$ ipython --no-banner

In [1]: import numpy as np

In [2]: from numpy import linalg as LA

In [3]: np.set_printoptions(precision=2, suppress=True, linewidth=200, floatmode="fixed")

In [4]: rd = lambda a: np.round(a, 2) + 0

In [5]: data = np.vander(np.arange(7) - 1, 3, increasing=True)

In [6]: data
Out[6]: 
array([[ 1, -1,  1],
       [ 1,  0,  0],
       [ 1,  1,  1],
       [ 1,  2,  4],
       [ 1,  3,  9],
       [ 1,  4, 16],
       [ 1,  5, 25]])

In [7]: # column 2 dominates

In [8]: u, r1 = data[2], data[3]

In [9]: u @ r1
Out[9]: np.int64(7)

In [10]: u @ u
Out[10]: np.int64(3)

In [11]: p = (u @ r1) / (u @ u) * u

In [12]: np.outer(u, r1)
Out[12]: 
array([[1, 2, 4],
       [1, 2, 4],
       [1, 2, 4]])

In [13]: rd(p)
Out[13]: array([2.33, 2.33, 2.33])

In [14]: LA.matrix_rank(np.outer(u, r1))
Out[14]: np.int64(1)

In [15]: rd((r1 - p) @ u)
Out[15]: np.float64(0.0)

In [16]: rd(LA.norm(u + r1) ** 2 + LA.norm(u - r1) ** 2)
Out[16]: np.float64(48.0)

In [17]: x = np.array([2, -4, 3])

In [18]: target = data @ x

In [19]: coef, lr = np.zeros(3), 1 / LA.norm(data, 2) ** 2

In [20]: for i in range(300):
    ...:     coef -= lr * data.T @ (data @ coef - target)
    ...:     if i % 50 == 0: print(i, round(LA.norm(data @ coef - target), 2))
    ...: 
0 9.42
50 7.8
100 6.49
150 5.44
200 4.58
250 3.87

In [21]: rd(LA.cond(data))
Out[21]: np.float64(18.63)

In [22]: proj = data @ LA.solve(data.T @ data, data.T)

In [23]: rd(proj @ data[:, 2])
Out[23]: array([ 1.00,  0.00,  1.00,  4.00,  9.00, 16.00, 25.00])

In [24]: np.allclose(proj @ proj, proj)
Out[24]: True

In [25]: rd((np.eye(7) - proj) @ data)
Out[25]: 
array([[0.00, 0.00, 0.00],
       [0.00, 0.00, 0.00],
       [0.00, 0.00, 0.00],
       [0.00, 0.00, 0.00],
       [0.00, 0.00, 0.00],
       [0.00, 0.00, 0.00],
       [0.00, 0.00, 0.00]])

In [26]: rd(np.diag(proj))
Out[26]: array([0.76, 0.29, 0.29, 0.33, 0.29, 0.29, 0.76])

In [27]: rd(LA.eigvalsh(proj))
Out[27]: array([0.00, 0.00, 0.00, 0.00, 1.00, 1.00, 1.00])

In [28]: x = np.array([2, 0, 1])

In [29]: target = data @ x

In [30]: rd(LA.solve(data.T @ data, data.T @ target))
Out[30]: array([2.00, 0.00, 1.00])

In [31]: rd(LA.lstsq(data, target)[0])
Out[31]: array([2.00, 0.00, 1.00])

In [32]: target
Out[32]: array([ 3,  2,  3,  6, 11, 18, 27])

In [33]: rd(LA.pinv(data) @ data)
Out[33]: 
array([[1.00, 0.00, 0.00],
       [0.00, 1.00, 0.00],
       [0.00, 0.00, 1.00]])

In [34]: rng = np.random.default_rng(14567)

In [35]: target = target + 0.02 * rng.normal(size=7)

In [36]: rd(target)
Out[36]: array([ 3.02,  2.01,  3.01,  6.00, 10.99, 17.99, 27.02])

In [37]: coef, *_ = LA.lstsq(data, target)

In [38]: [round(float(LA.norm(LA.solve(data.T @ data + lam * np.eye(3), data.T @ target))), 2) for lam in (0, 1, 10, 100)]
Out[38]: [2.25, 1.86, 1.19, 0.99]

In [39]: rd(coef)
Out[39]: array([ 2.01, -0.01,  1.00])

In [40]: rd(LA.norm(target - data @ coef))
Out[40]: np.float64(0.02)

In [41]: arr = np.array([[1, 5, 3, 2, 3],
    ...:     [3, 1, 5, 3, 2],
    ...:     [2, 3, 1, 5, 3],
    ...:     [3, 2, 3, 1, 5],
    ...:     [5, 3, 2, 3, 1]])

In [42]: B = LA.invert(arr)
---------------------------------------------------------------------------
AttributeError                            Traceback (most recent call last)
Cell In[42], line 1
----> 1 B = LA.invert(arr)

AttributeError: module 'numpy.linalg' has no attribute 'invert'

In [43]: B = LA.inv(arr)

In [44]: rd(B)
Out[44]: 
array([[-0.12, -0.06, -0.07,  0.10,  0.23],
       [ 0.23, -0.12, -0.06, -0.07,  0.10],
       [ 0.10,  0.23, -0.12, -0.06, -0.07],
       [-0.07,  0.10,  0.23, -0.12, -0.06],
       [-0.06, -0.07,  0.10,  0.23, -0.12]])

In [45]: rd(LA.det(arr) * LA.det(B))
Out[45]: np.float64(1.0)

In [46]: rd(arr @ B)
Out[46]: 
array([[1.00, 0.00, 0.00, 0.00, 0.00],
       [0.00, 1.00, 0.00, 0.00, 0.00],
       [0.00, 0.00, 1.00, 0.00, 0.00],
       [0.00, 0.00, 0.00, 1.00, 0.00],
       [0.00, 0.00, 0.00, 0.00, 1.00]])

In [47]: rd(LA.cond(arr))
Out[47]: np.float64(5.48)

In [48]: (np.abs(B) > 1e-9).astype(int)
Out[48]: 
array([[1, 1, 1, 1, 1],
       [1, 1, 1, 1, 1],
       [1, 1, 1, 1, 1],
       [1, 1, 1, 1, 1],
       [1, 1, 1, 1, 1]])

In [49]: basis = 20 * np.array([[0.2, 1.6, 0.8, 1.6, 0.0], [1.5, -0.7, 1.3, 0.0, -0.2]])

In [50]: z = rng.integers(0, 2, 28)

In [51]: feats = basis[z] + rng.normal(size=(28, 5))

In [52]: rd(feats)
Out[52]: 
array([[ 31.29, -13.64,  26.94,  -2.05,  -5.34],
       [  4.96,  31.00,  16.95,  31.90,   0.05],
       [ 30.67, -12.52,  24.16,   0.28,  -4.76],
       [ 31.74, -14.79,  25.97,  -1.38,  -5.53],
       [ 28.78, -14.90,  24.36,   0.89,  -4.48],
       [ 29.86, -12.50,  25.65,   1.29,  -4.95],
       [ 29.71, -14.54,  25.81,   0.56,  -4.93],
       [ 29.79, -15.57,  24.49,   0.59,  -4.63],
       [ 29.29, -14.00,  25.74,   1.27,  -3.65],
       [  5.44,  31.10,  16.29,  31.63,   0.65],
       [  3.15,  30.01,  15.92,  32.55,   1.28],
       [  3.28,  32.41,  16.88,  32.67,   1.02],
       [ 29.78, -15.17,  24.94,  -0.21,  -3.36],
       [  5.91,  31.75,  15.41,  29.94,  -0.02],
       [ 27.24, -14.51,  26.32,   0.81,  -2.65],
       [ 29.79, -13.89,  26.14,  -0.75,  -4.35],
       [ 29.07, -13.89,  24.20,   0.35,  -3.20],
       [ 29.86, -13.68,  25.42,  -0.85,  -4.55],
       [  2.93,  31.11,  16.71,  34.80,   0.05],
       [  3.57,  32.54,  15.86,  33.51,   0.98],
       [  5.46,  32.00,  17.29,  30.54,   1.01],
       [  2.59,  32.15,  15.09,  33.12,   1.68],
       [  6.00,  31.65,  14.82,  30.14,  -0.99],
       [  5.48,  32.07,  14.65,  32.49,  -0.02],
       [  2.12,  32.03,  17.53,  33.47,   0.06],
       [  3.68,  32.59,  16.07,  31.97,  -0.69],
       [ 31.42, -13.89,  25.95,  -1.66,  -4.03],
       [ 29.88, -15.46,  24.97,   0.98,  -4.21]])

In [53]: cen = (feats - feats.mean(axis=0)) / feats.std(axis=0)

In [54]: rd(cen.std(axis=0))
Out[54]: array([1.00, 1.00, 1.00, 1.00, 1.00])

In [55]: coef = LA.lstsq(np.delete(cen, 1, axis=1), cen[:, 1])[0]

In [56]: rd(1 - np.var(cen[:, 1] - np.delete(cen, 1, axis=1) @ coef))
Out[56]: np.float64(0.99)

In [57]: B = np.c_[feats[:, :2] @ np.array([[5, -5], [-5, 4]]), np.array([0, 2, 1, 1, 1, 1, 0, 2, 1, 0, 0, 2, 1, 1, 1, 2, 1, 1, 1, 0, 1, 2, 0, 2, 2, 0, 0, 0])]

In [58]: rd(B)
Out[58]: 
array([[ 224.66, -211.02,    0.00],
       [-130.18,   99.18,    2.00],
       [ 215.93, -203.41,    1.00],
       [ 232.64, -217.85,    1.00],
       [ 218.41, -203.51,    1.00],
       [ 211.78, -199.28,    1.00],
       [ 221.22, -206.68,    0.00],
       [ 226.81, -211.24,    2.00],
       [ 216.46, -202.46,    1.00],
       [-128.27,   97.17,    0.00],
       [-134.30,  104.29,    0.00],
       [-145.66,  113.25,    2.00],
       [ 224.79, -209.62,    1.00],
       [-129.23,   97.48,    1.00],
       [ 208.73, -194.23,    1.00],
       [ 218.38, -204.49,    2.00],
       [ 214.79, -200.90,    1.00],
       [ 217.71, -204.02,    1.00],
       [-140.91,  109.80,    1.00],
       [-144.85,  112.30,    0.00],
       [-132.67,  100.68,    1.00],
       [-147.81,  115.66,    2.00],
       [-128.27,   96.61,    0.00],
       [-132.94,  100.87,    2.00],
       [-149.55,  117.52,    2.00],
       [-144.54,  111.96,    0.00],
       [ 226.53, -212.64,    0.00],
       [ 226.68, -211.22,    0.00]])

In [59]: rd(LA.lstsq(feats, B[:, 0])[0])
Out[59]: array([ 5.00, -5.00,  0.00,  0.00,  0.00])

In [60]: LA.matrix_rank(B)
Out[60]: np.int64(3)

In [61]: rd(LA.norm(LA.qr(feats)[0].T @ B, axis=0) ** 2 / ((B ** 2).sum(axis=0) + 1e-12))
Out[61]: array([1.00, 1.00, 0.62])
